$ python3 -q
>>> import numpy as np
>>> np.set_printoptions(precision=1, suppress=True, linewidth=140, sign=" ")
>>> rnd = lambda a: np.round(a, 1) + 0
>>> E = np.loadtxt("out12.csv", delimiter=",")
>>> E
array([[ 1.4, -0.8,  0. , -0.1,  0.6, -1.7,  1.6],
       [ 2.1, -1.1,  0. ,  0. ,  1.1, -2. ,  2.3],
       [-1.5,  0.9, -0.1,  0. , -0.7,  1.5, -1.6],
       [-0.5,  0.3, -0.2, -0.1, -0.3,  0.3, -0.5],
       [ 1.7, -0.7, -0.1,  0.2,  0.7, -1.6,  1.6],
       [ 1.3, -0.8,  0.2,  0.1,  0.8, -1.5,  1.4],
       [ 0.6, -0.3,  0.1,  0. ,  0.3, -0.9,  0.8],
       [ 3.2, -1.5,  0. , -0.1,  1.5, -3.3,  3.2],
       [-1.8,  0.9, -0.1,  0.1, -0.9,  1.5, -1.9],
       [ 1.3, -0.6,  0.1,  0. ,  0.6, -1.2,  1.2],
       [ 1.1, -0.6,  0. , -0.1,  0.6, -1. ,  1.1],
       [-0.7,  0.3, -0.1,  0. , -0.4,  0.9, -0.8],
       [-2.8,  1.5,  0.1,  0.1, -1.3,  3. , -2.9],
       [ 1.2, -0.6,  0. ,  0. ,  0.5, -1.3,  1.4],
       [-0.6,  0.3,  0.2,  0. , -0.5,  0.8, -0.5],
       [ 1.2, -0.8,  0. ,  0. ,  0.8, -1.5,  1.3],
       [ 1.8, -0.9,  0. , -0.1,  1.1, -1.9,  1.9],
       [-2.5,  1.4, -0.1,  0.1, -1.4,  2.7, -2.7],
       [-1.7,  0.8, -0.1,  0. , -0.8,  1.5, -1.5],
       [-1.1,  0.8,  0. , -0.1, -0.7,  1.1, -1.2],
       [ 0.1,  0. ,  0.1,  0.1,  0.1,  0.1, -0.2],
       [-1.5,  0.5, -0.1,  0. , -0.5,  1.5, -1.5],
       [-0.7,  0.4,  0.2,  0. , -0.4,  0.8, -0.5],
       [-1.9,  0.8,  0. ,  0. , -0.9,  1.8, -1.8],
       [-0.4,  0.2,  0.2, -0.1, -0.2,  0.5, -0.3],
       [-1.7,  0.9,  0.1,  0. , -0.9,  1.6, -1.9],
       [ 1. , -0.5, -0.1, -0.1,  0.3, -1. ,  0.9],
       [-0.7,  0.6,  0. ,  0.1, -0.5,  1.1, -0.9],
       [ 1.1, -0.5,  0. ,  0. ,  0.6, -1.4,  1.2],
       [ 2.2, -1.1, -0.2, -0.1,  1. , -2. ,  2.1],
       [-0.1,  0. ,  0. ,  0. ,  0.2,  0. ,  0.1],
       [ 2.7, -1.4, -0.2,  0.1,  1.4, -2.7,  2.7],
       [ 5.3, -2.7,  0.1, -0.2,  2.8, -5.3,  5.3],
       [ 1.4, -0.8,  0. ,  0. ,  0.9, -1.4,  1.6],
       [ 1.2, -0.7,  0. ,  0.1,  0.7, -1.3,  1.3],
       [ 1.8, -0.8, -0.1,  0.1,  0.9, -1.6,  1.9],
       [-0.4,  0.1, -0.1,  0. , -0.1,  0.3, -0.3]])
>>> rng = np.random.default_rng(10450)
>>> z = rng.permutation(7)
>>> other = E[:, z] * rng.choice([-1, 1], 7)
>>> other
array([[-0.1, -0.8, -0.6,  1.7, -0. ,  1.6, -1.4],
       [ 0. , -1.1, -1.1,  2. , -0. ,  2.3, -2.1],
       [ 0. ,  0.9,  0.7, -1.5,  0.1, -1.6,  1.5],
       [-0.1,  0.3,  0.3, -0.3,  0.2, -0.5,  0.5],
       [ 0.2, -0.7, -0.7,  1.6,  0.1,  1.6, -1.7],
       [ 0.1, -0.8, -0.8,  1.5, -0.2,  1.4, -1.3],
       [ 0. , -0.3, -0.3,  0.9, -0.1,  0.8, -0.6],
       [-0.1, -1.5, -1.5,  3.3, -0. ,  3.2, -3.2],
       [ 0.1,  0.9,  0.9, -1.5,  0.1, -1.9,  1.8],
       [ 0. , -0.6, -0.6,  1.2, -0.1,  1.2, -1.3],
       [-0.1, -0.6, -0.6,  1. , -0. ,  1.1, -1.1],
       [ 0. ,  0.3,  0.4, -0.9,  0.1, -0.8,  0.7],
       [ 0.1,  1.5,  1.3, -3. , -0.1, -2.9,  2.8],
       [ 0. , -0.6, -0.5,  1.3, -0. ,  1.4, -1.2],
       [ 0. ,  0.3,  0.5, -0.8, -0.2, -0.5,  0.6],
       [ 0. , -0.8, -0.8,  1.5, -0. ,  1.3, -1.2],
       [-0.1, -0.9, -1.1,  1.9, -0. ,  1.9, -1.8],
       [ 0.1,  1.4,  1.4, -2.7,  0.1, -2.7,  2.5],
       [ 0. ,  0.8,  0.8, -1.5,  0.1, -1.5,  1.7],
       [-0.1,  0.8,  0.7, -1.1, -0. , -1.2,  1.1],
       [ 0.1,  0. , -0.1, -0.1, -0.1, -0.2, -0.1],
       [ 0. ,  0.5,  0.5, -1.5,  0.1, -1.5,  1.5],
       [ 0. ,  0.4,  0.4, -0.8, -0.2, -0.5,  0.7],
       [ 0. ,  0.8,  0.9, -1.8, -0. , -1.8,  1.9],
       [-0.1,  0.2,  0.2, -0.5, -0.2, -0.3,  0.4],
       [ 0. ,  0.9,  0.9, -1.6, -0.1, -1.9,  1.7],
       [-0.1, -0.5, -0.3,  1. ,  0.1,  0.9, -1. ],
       [ 0.1,  0.6,  0.5, -1.1, -0. , -0.9,  0.7],
       [ 0. , -0.5, -0.6,  1.4, -0. ,  1.2, -1.1],
       [-0.1, -1.1, -1. ,  2. ,  0.2,  2.1, -2.2],
       [ 0. ,  0. , -0.2, -0. , -0. ,  0.1,  0.1],
       [ 0.1, -1.4, -1.4,  2.7,  0.2,  2.7, -2.7],
       [-0.2, -2.7, -2.8,  5.3, -0.1,  5.3, -5.3],
       [ 0. , -0.8, -0.9,  1.4, -0. ,  1.6, -1.4],
       [ 0.1, -0.7, -0.7,  1.3, -0. ,  1.3, -1.2],
       [ 0.1, -0.8, -0.9,  1.6,  0.1,  1.9, -1.8],
       [ 0. ,  0.1,  0.1, -0.3,  0.1, -0.3,  0.4]])
>>> left, _, VT = np.linalg.svd(E.T @ other)
>>> rnd(left @ VT)
array([[ 0.,  0.,  0.,  0.,  0.,  0., -1.],
       [ 0.,  1.,  0.,  0.,  0.,  0.,  0.],
       [ 0.,  0.,  0.,  0., -1.,  0.,  0.],
       [ 1.,  0.,  0.,  0.,  0.,  0.,  0.],
       [ 0.,  0., -1.,  0.,  0.,  0.,  0.],
       [ 0.,  0.,  0., -1.,  0.,  0.,  0.],
       [ 0.,  0.,  0.,  0.,  0.,  1.,  0.]])
>>> rnd(np.linalg.lstsq(E, other)[0])
array([[ 0.,  0.,  0.,  0.,  0.,  0., -1.],
       [ 0.,  1.,  0.,  0.,  0.,  0.,  0.],
       [ 0.,  0.,  0.,  0., -1.,  0.,  0.],
       [ 1.,  0.,  0.,  0.,  0.,  0.,  0.],
       [ 0.,  0., -1.,  0.,  0.,  0.,  0.],
       [ 0.,  0.,  0., -1.,  0.,  0.,  0.],
       [ 0.,  0.,  0.,  0.,  0.,  1.,  0.]])
